$ ipython --no-banner

In [1]: import numpy as np

In [2]: np.set_printoptions(suppress=True, linewidth=140)

In [3]: A = np.loadtxt("w.csv", delimiter=",")

In [4]: print(A)
[[40.3 51.6 -1.5 49.6 11.8 40. ]
 [41.7 49.7 -1.1 50.5 10.6 40.5]
 [42.6 50.  -0.4 49.2  9.1 38.4]
 [41.8 50.8  0.2 51.1  8.8 41. ]
 [41.  50.7 -1.2 49.  10.4 38.2]
 [40.1 50.4  0.2 53.1 10.9 38.6]
 [40.9 49.6  0.3 50.9 10.7 40.1]
 [39.1 49.4 -1.1 49.7  9.7 40.9]
 [41.6 50.5 -1.2 49.5  8.6 39.3]
 [40.5 51.   0.6 52.1 10.8 38.2]
 [40.6 49.4  1.5 49.4  9.5 40.9]
 [39.8 49.   0.3 51.  11.9 41.9]
 [42.3 49.8 -0.8 49.2  9.9 40.2]
 [42.4 49.4  0.2 50.5  9.1 39.4]]

In [5]: cov = np.cov(A, rowvar=False)

In [6]: print(np.round(np.polyfit(A[:, 2], A[:, 4], 1), 1))
[-0.1 10.1]

In [7]: print(round(np.corrcoef(A[:, 2], A[:, 4])[0, 1], 1))
-0.1

In [8]: print(np.round(A.std(axis=0), 1))
[1.  0.7 0.9 1.2 1.  1.1]

In [9]: print(np.argsort(-A.std(axis=0).round(6), kind="stable"))
[3 5 4 0 2 1]

In [10]: print(np.round(np.median(A, axis=0), 1))
[41.  49.9 -0.1 50.1 10.2 40. ]

In [11]: print(np.round(np.corrcoef(A.T), 1) + 0)
[[ 1.   0.  -0.1 -0.3 -0.6 -0.3]
 [ 0.   1.  -0.3  0.1  0.1 -0.5]
 [-0.1 -0.3  1.   0.5 -0.1  0.1]
 [-0.3  0.1  0.5  1.   0.3 -0.1]
 [-0.6  0.1 -0.1  0.3  1.   0.1]
 [-0.3 -0.5  0.1 -0.1  0.1  1. ]]

In [12]: print(cov.round(1) + 0)
[[ 1.1  0.  -0.1 -0.4 -0.6 -0.3]
 [ 0.   0.6 -0.2  0.1  0.1 -0.4]
 [-0.1 -0.2  0.8  0.5  0.   0.1]
 [-0.4  0.1  0.5  1.5  0.4 -0.1]
 [-0.6  0.1  0.   0.4  1.1  0.1]
 [-0.3 -0.4  0.1 -0.1  0.1  1.4]]

In [13]: lab = A[:, 5] > np.median(A[:, 5])

In [14]: f = A[lab].mean(axis=0) - A[~lab].mean(axis=0)

In [15]: print(f.round(1))
[-0.3 -0.8  0.4 -0.2  0.1  1.9]

In [16]: print((((A - A.mean(axis=0)) @ f > 0) == lab).mean())
1.0

In [17]: print(np.argsort(-np.abs(f).round(6), kind="stable"))
[5 1 2 0 3 4]

In [18]: print(lab.astype(int))
[0 1 0 1 0 0 1 1 0 0 1 1 1 0]
